$ ipython --no-banner

In [1]: import numpy as np

In [2]: from numpy import linalg as LA

In [3]: np.set_printoptions(precision=3, suppress=True, linewidth=200, sign=" ")

In [4]: data = np.array([[1, 0, 0, 0, 0],
   ...:     [-2, -1, 0, 0, 0],
   ...:     [2, 0, -2, 0, 0],
   ...:     [2, 0, -2, 2, 0],
   ...:     [-2, -1, -2, 1, -2]])

In [5]: data
Out[5]: 
array([[ 1,  0,  0,  0,  0],
       [-2, -1,  0,  0,  0],
       [ 2,  0, -2,  0,  0],
       [ 2,  0, -2,  2,  0],
       [-2, -1, -2,  1, -2]])

In [6]: LA.matrix_rank(data - data[0, 0] * np.eye(5))
Out[6]: np.int64(4)

In [7]: np.prod(np.diag(data)), round(LA.det(data), 3)
Out[7]: (np.int64(-8), np.float64(-8.0))

In [8]: [int(LA.matrix_rank(LA.matrix_power(data, p))) for p in range(1, 6)]
Out[8]: [5, 5, 5, 5, 5]

In [9]: np.sort(LA.eigvals(data))
Out[9]: array([-2., -2., -1.,  1.,  2.])

In [10]: F = np.load("data.npy")

In [11]: F
Out[11]: 
array([[-0.9  ,  1.8  , -1.   ,  0.   ,  0.2  ,  1.2  , -0.5  , -0.6  , -0.3  , -0.6  ],
       [ 0.8  ,  0.7  ,  1.2  ,  0.   ,  1.4  ,  0.5  ,  0.8  ,  0.5  ,  0.1  ,  1.   ],
       [ 0.   , -0.6  ,  1.1  , -0.3  , -0.7  ,  2.1  ,  1.2  , -0.9  , -0.1  ,  1.3  ],
       [ 0.827,  0.731,  1.004,  0.055,  1.413,  0.572,  0.791,  0.427,  0.17 ,  0.976]])

In [12]: U, s, Vt = LA.svd(F)

In [13]: np.argmax(s[:-1] / (s[1:] + 1e-6)) + 1
Out[13]: np.int64(3)

In [14]: other = U[:, :3] @ np.diag(s[:3]) @ Vt[:3]

In [15]: LA.matrix_rank(other)
Out[15]: np.int64(3)

In [16]: LA.cond(F) > 100
Out[16]: np.False_

In [17]: np.round(LA.norm(F, 2) / LA.norm(F), 3)
Out[17]: np.float64(0.718)

In [18]: LA.matrix_rank(F, rtol=0.1)
Out[18]: np.int64(3)

In [19]: u = np.array([2, 1])

In [20]: np.polyval(u, F[1])
Out[20]: array([ 2.6,  2.4,  3.4,  1. ,  3.8,  2. ,  2.6,  2. ,  1.2,  3. ])

In [21]: X = np.loadtxt("dump.csv", delimiter=",")

In [22]: X
Out[22]: 
array([[ 0.928, -0.211, -0.077, -0.022,  0.116,  0.051],
       [-0.211,  0.382, -0.225, -0.064,  0.339,  0.148],
       [-0.077, -0.225,  0.918, -0.023,  0.124,  0.054],
       [-0.022, -0.064, -0.023,  0.993,  0.035,  0.015],
       [ 0.116,  0.339,  0.124,  0.035,  0.814, -0.081],
       [ 0.051,  0.148,  0.054,  0.015, -0.081,  0.965]])

In [23]: round(float(np.abs(LA.eigvals(X)).max()), 3)
Out[23]: 1.0

In [24]: round(float(LA.det(X)), 3)
Out[24]: -0.0

In [25]: np.allclose(X, X.T)
Out[25]: True

In [26]: np.allclose(X[:-1].T @ LA.lstsq(X[:-1].T, X[-1])[0], X[-1])
Out[26]: True

In [27]: LA.lstsq(X[:-1].T, X[-1])[2]
Out[27]: np.int32(5)

In [28]: np.round(np.trace(LA.pinv(X) @ X), 3)
Out[28]: np.float64(5.0)

In [29]: np.abs(np.diag(LA.qr(X)[1])) > 1e-9
Out[29]: array([ True,  True,  True,  True,  True, False])

In [30]: u, g = X[0], X[2]

In [31]: round(float(u @ g), 3)
Out[31]: -0.077

In [32]: p = (u @ g) / (u @ u) * u

In [33]: round(float((g - p) @ u), 3)
Out[33]: 0.0

In [34]: np.round(LA.norm(u + g) ** 2 + LA.norm(u - g) ** 2, 3)
Out[34]: np.float64(3.692)

In [35]: m1 = np.load("sample8.npy")

In [36]: m1
Out[36]: 
array([[  8.122,   9.383,   7.228],
       [ -4.458,   7.284,  -1.275],
       [ 11.677,  10.87 ,  14.056],
       [  5.288,   9.582,   8.635],
       [ -3.035,   6.567,  -5.037],
       [-14.894,   5.705,  -7.526],
       [ -2.316,  10.129,  12.487],
       [ 16.844,   6.953,  -6.107],
       [ 12.484,   7.41 ,  -3.194],
       [ -5.531,   6.032,  -7.31 ],
       [  2.061,   9.586,   9.14 ],
       [  7.814,   7.923,   0.047],
       [ 14.182,   6.565,  -7.629],
       [  7.871,   4.764, -15.601],
       [-12.238,   9.86 ,  12.645],
       [  8.211,   8.688,   3.775],
       [ 14.552,  10.208,  10.347],
       [ -3.288,   5.759,  -9.001],
       [ 12.452,   4.874, -15.739],
       [ 11.754,   8.536,   2.492],
       [ 12.62 ,  10.625,  12.699],
       [  0.956,   9.486,   8.814],
       [  3.992,   6.174,  -8.04 ],
       [ 10.057,   5.974,  -9.938],
       [  4.385,  10.275,  12.202],
       [ -2.647,   5.37 , -11.019],
       [ -9.499,   5.538,  -9.161]])

In [37]: D = LA.norm(m1[:, None] - m1[None], axis=-1)

In [38]: D[20].round(6).argsort(kind="stable")[:4]
Out[38]: array([ 20,   2,  16,   0])

In [39]: (D + 1e9 * np.eye(27)).round(6).argmin(axis=1)
Out[39]: array([  3,   4,  20,   0,   9,  26,  21,  12,  12,  17,  21,  15,   7,  18,   6,   0,  20,  25,  13,  15,   2,  10,  23,  12,   3,  17,   9])

In [40]: D[:5, :5]
Out[40]: 
array([[  0.   ,  15.329,   7.84 ,   3.17 ,  16.818],
       [ 15.329,   0.   ,  22.544,  14.088,   4.086],
       [  7.84 ,  22.544,   0.   ,   8.477,  24.485],
       [  3.17 ,  14.088,   8.477,   0.   ,  16.288],
       [ 16.818,   4.086,  24.485,  16.288,   0.   ]])

In [41]: M = np.loadtxt("arr.csv", delimiter=",")

In [42]: M
Out[42]: 
array([[ 5.458, -0.989, -0.231, -2.519,  2.549],
       [-3.101,  0.815, -1.633,  1.6  , -3.952],
       [-5.525, -1.954,  8.105,  0.125, -3.146],
       [-3.046,  1.369, -0.197,  0.604,  3.326],
       [ 1.947,  2.434, -0.431, -2.246, -0.195],
       [-5.309, -1.707,  5.608, -0.547, -5.025],
       [-0.275,  1.694,  2.464, -0.214,  0.223],
       [ 7.141, -3.505, -5.513,  0.805,  2.561],
       [-0.015, -3.881,  0.467, -2.845, -4.278],
       [ 9.525, -2.573, -3.353, -0.86 ,  3.043],
       [ 2.415,  2.912, -0.981,  1.332, -1.823],
       [ 2.033,  1.981,  0.178,  0.214,  1.828],
       [ 2.898,  0.901,  0.847, -0.171,  0.831],
       [-7.973, -1.074,  5.533,  0.02 , -7.254],
       [-0.836,  0.869,  0.192, -0.855, -1.747],
       [ 6.901,  4.543,  2.001,  1.342,  4.277],
       [ 0.172,  1.748, -4.455,  2.136,  4.956],
       [ 3.806, -1.02 ,  2.693, -1.633,  1.352]])

In [43]: Ac = M - M.mean(axis=0)

In [44]: vecs = LA.svd(Ac)[2][:1]

In [45]: other = Ac - Ac @ vecs.T @ vecs

In [46]: other.std(axis=0)
Out[46]: array([ 1.491,  2.236,  2.096,  1.393,  1.718])

In [47]: LA.norm(other, axis=1).round(6).argmax()
Out[47]: np.int64(16)

In [48]: np.round(LA.norm(other) / LA.norm(Ac), 3)
Out[48]: np.float64(0.567)

In [49]: np.round(np.diag(vecs.T @ vecs), 3) + 0
Out[49]: array([ 0.547,  0.004,  0.2  ,  0.   ,  0.25 ])

In [50]: (Ac @ vecs.T).std(axis=0)
Out[50]: array([ 5.906])

In [51]: J = np.loadtxt("m.csv", delimiter=",")

In [52]: J
Out[52]: 
array([[-0.632, -0.936,  0.683, -1.177,  0.75 , -0.947, -2.101],
       [ 0.783, -1.801, -0.197, -0.997, -1.652,  1.175,  0.004],
       [ 0.371,  1.436, -0.596,  1.426, -0.225,  0.557,  2.013],
       [-0.472,  2.035, -0.09 ,  1.388,  1.227, -0.708,  0.832],
       [-0.214,  2.004, -0.278,  1.526,  0.82 , -0.321,  1.326],
       [-0.829, -0.371,  0.708, -0.833,  1.193, -1.243, -2.003],
       [ 0.998, -0.908, -0.555, -0.12 , -1.767,  1.497,  1.223],
       [ 0.992, -0.593, -0.62 ,  0.138, -1.682,  1.489,  1.489],
       [ 0.544, -2.014,  0.031, -1.325, -1.334,  0.816, -0.667],
       [-0.879, -0.172,  0.703, -0.7  ,  1.32 , -1.319, -1.931],
       [-0.91 , -0.03 ,  0.695, -0.602,  1.402, -1.365, -1.869]])

In [53]: [round(float(x), 3) for x in LA.svd(J, compute_uv=False)[:3]]
Out[53]: [7.511, 6.526, 0.0]

In [54]: np.argsort(-LA.norm(J, axis=0).round(6), kind="stable")[:3]
Out[54]: array([ 6,  1,  4])

In [55]: x0 = np.array([1, 2, 0, 0, 0, 1, 0])

In [56]: h1 = np.maximum(J @ x0, 0)

In [57]: J * (h1 > 1e-9)[:, None]
Out[57]: 
array([[-0.   , -0.   ,  0.   , -0.   ,  0.   , -0.   , -0.   ],
       [ 0.   , -0.   , -0.   , -0.   , -0.   ,  0.   ,  0.   ],
       [ 0.371,  1.436, -0.596,  1.426, -0.225,  0.557,  2.013],
       [-0.472,  2.035, -0.09 ,  1.388,  1.227, -0.708,  0.832],
       [-0.214,  2.004, -0.278,  1.526,  0.82 , -0.321,  1.326],
       [-0.   , -0.   ,  0.   , -0.   ,  0.   , -0.   , -0.   ],
       [ 0.998, -0.908, -0.555, -0.12 , -1.767,  1.497,  1.223],
       [ 0.992, -0.593, -0.62 ,  0.138, -1.682,  1.489,  1.489],
       [ 0.   , -0.   ,  0.   , -0.   , -0.   ,  0.   , -0.   ],
       [-0.   , -0.   ,  0.   , -0.   ,  0.   , -0.   , -0.   ],
       [-0.   , -0.   ,  0.   , -0.   ,  0.   , -0.   , -0.   ]])

In [58]: np.tanh(J @ x0)
Out[58]: array([-0.998, -0.928,  0.999,  0.994,  0.998, -0.993,  0.591,  0.861, -0.99 , -0.988, -0.981])
